$ python3 -q
>>> import numpy as np
>>> np.set_printoptions(precision=3, suppress=True, linewidth=100, floatmode="fixed")
>>> arr = np.array([[-2, -2, 1], [0, 3, 0], [-3, -2, 1]])
>>> u = np.array([-2, 2, 0])
>>> A2 = arr + np.outer(u, np.eye(3)[0])
>>> A2
array([[-4.000, -2.000,  1.000],
       [ 2.000,  3.000,  0.000],
       [-3.000, -2.000,  1.000]])
>>> np.linalg.matrix_rank(np.linalg.inv(A2) - np.linalg.inv(arr), tol=1e-8)
np.int64(1)
>>> m1 = np.loadtxt("w.csv", delimiter=",")
>>> m1
array([[1.000, 0.000, 0.000, 0.000, 0.000, 0.000, 0.000, 0.000, 0.000],
       [0.000, 1.000, 0.000, 0.000, 0.000, 0.000, 0.000, 0.000, 0.000],
       [0.000, 0.000, 2.000, 0.000, 0.000, 0.000, 0.000, 0.000, 0.000],
       [0.000, 0.000, 0.000, 3.000, 0.000, 0.000, 0.000, 0.000, 0.000],
       [0.000, 0.000, 0.000, 0.000, 0.000, 0.000, 0.000, 0.000, 0.000],
       [0.000, 0.000, 0.000, 0.000, 0.000, 1.000, 0.000, 0.000, 0.000],
       [0.000, 0.000, 0.000, 0.000, 0.000, 0.000, 2.000, 0.000, 0.000],
       [0.000, 0.000, 0.000, 0.000, 0.000, 0.000, 0.000, 2.000, 0.000],
       [0.000, 0.000, 0.000, 0.000, 0.000, 0.000, 0.000, 0.000, 0.000]])
>>> # columns 4 and 8 are equal
>>> np.linalg.norm(m1, axis=0)
array([1.000, 1.000, 2.000, 3.000, 0.000, 1.000, 2.000, 2.000, 0.000])
>>> np.linalg.svd(m1, compute_uv=False)
array([3.000, 2.000, 2.000, 2.000, 1.000, 1.000, 1.000, 0.000, 0.000])
>>> print(m1.T @ m1)
[[1.000 0.000 0.000 0.000 0.000 0.000 0.000 0.000 0.000]
 [0.000 1.000 0.000 0.000 0.000 0.000 0.000 0.000 0.000]
 [0.000 0.000 4.000 0.000 0.000 0.000 0.000 0.000 0.000]
 [0.000 0.000 0.000 9.000 0.000 0.000 0.000 0.000 0.000]
 [0.000 0.000 0.000 0.000 0.000 0.000 0.000 0.000 0.000]
 [0.000 0.000 0.000 0.000 0.000 1.000 0.000 0.000 0.000]
 [0.000 0.000 0.000 0.000 0.000 0.000 4.000 0.000 0.000]
 [0.000 0.000 0.000 0.000 0.000 0.000 0.000 4.000 0.000]
 [0.000 0.000 0.000 0.000 0.000 0.000 0.000 0.000 0.000]]
>>> m1 @ m1.T
array([[1.000, 0.000, 0.000, 0.000, 0.000, 0.000, 0.000, 0.000, 0.000],
       [0.000, 1.000, 0.000, 0.000, 0.000, 0.000, 0.000, 0.000, 0.000],
       [0.000, 0.000, 4.000, 0.000, 0.000, 0.000, 0.000, 0.000, 0.000],
       [0.000, 0.000, 0.000, 9.000, 0.000, 0.000, 0.000, 0.000, 0.000],
       [0.000, 0.000, 0.000, 0.000, 0.000, 0.000, 0.000, 0.000, 0.000],
       [0.000, 0.000, 0.000, 0.000, 0.000, 1.000, 0.000, 0.000, 0.000],
       [0.000, 0.000, 0.000, 0.000, 0.000, 0.000, 4.000, 0.000, 0.000],
       [0.000, 0.000, 0.000, 0.000, 0.000, 0.000, 0.000, 4.000, 0.000],
       [0.000, 0.000, 0.000, 0.000, 0.000, 0.000, 0.000, 0.000, 0.000]])
>>> O, _ = np.linalg.qr(np.array([[-1.6, 1.6, 1.3, -1.3, 0.8, -0.8, -1.6, -0.4],
...     [1.3, -1.1, 0.4, -0.9, 0.5, 0.1, 0.6, -0.1],
...     [1.0, -1.0, -0.3, -0.4, -0.2, 0.3, 1.7, 0.2],
...     [-1.7, -1.5, -1.9, -1.5, -0.5, 0.0, 1.3, -1.2],
...     [1.8, -0.4, -0.7, 0.7, -2.0, -0.6, 0.9, 2.2],
...     [-1.0, -0.4, -1.0, 1.9, -0.2, -1.0, -1.0, 1.2],
...     [0.8, -0.8, -1.4, -0.7, 1.1, -1.0, -0.1, -1.0],
...     [-0.6, 0.2, -0.5, 0.1, -0.1, 0.1, -0.5, -0.4]]))
>>> W0 = O[:, :7]
>>> W0
array([[-0.437,  0.443, -0.137, -0.431, -0.053,  0.588, -0.112],
       [ 0.355, -0.285, -0.603, -0.079,  0.134,  0.346,  0.519],
       [ 0.273, -0.277, -0.203, -0.051, -0.056, -0.019, -0.691],
       [-0.465, -0.731,  0.034, -0.318, -0.353,  0.006,  0.030],
       [ 0.492,  0.028,  0.454, -0.028, -0.624,  0.389,  0.100],
       [-0.273, -0.249,  0.205,  0.706,  0.205,  0.509, -0.031],
       [ 0.219, -0.221,  0.490, -0.449,  0.648,  0.188, -0.047],
       [-0.164,  0.016,  0.296, -0.060, -0.009, -0.297,  0.476]])
>>> x0 = np.array([1, 2, -1, -2, -2, 1, -1])
>>> print(W0 @ x0)
[ 2.254  0.106  0.807 -0.642  1.686 -2.258 -0.879 -1.062]
>>> (W0 * x0).sum(axis=1)
array([ 2.254,  0.106,  0.807, -0.642,  1.686, -2.258, -0.879, -1.062])
>>> W0 @ np.eye(7)[3]
array([-0.431, -0.079, -0.051, -0.318, -0.028,  0.706, -0.449, -0.060])
>>> print((W0 @ x0).argmax())
0
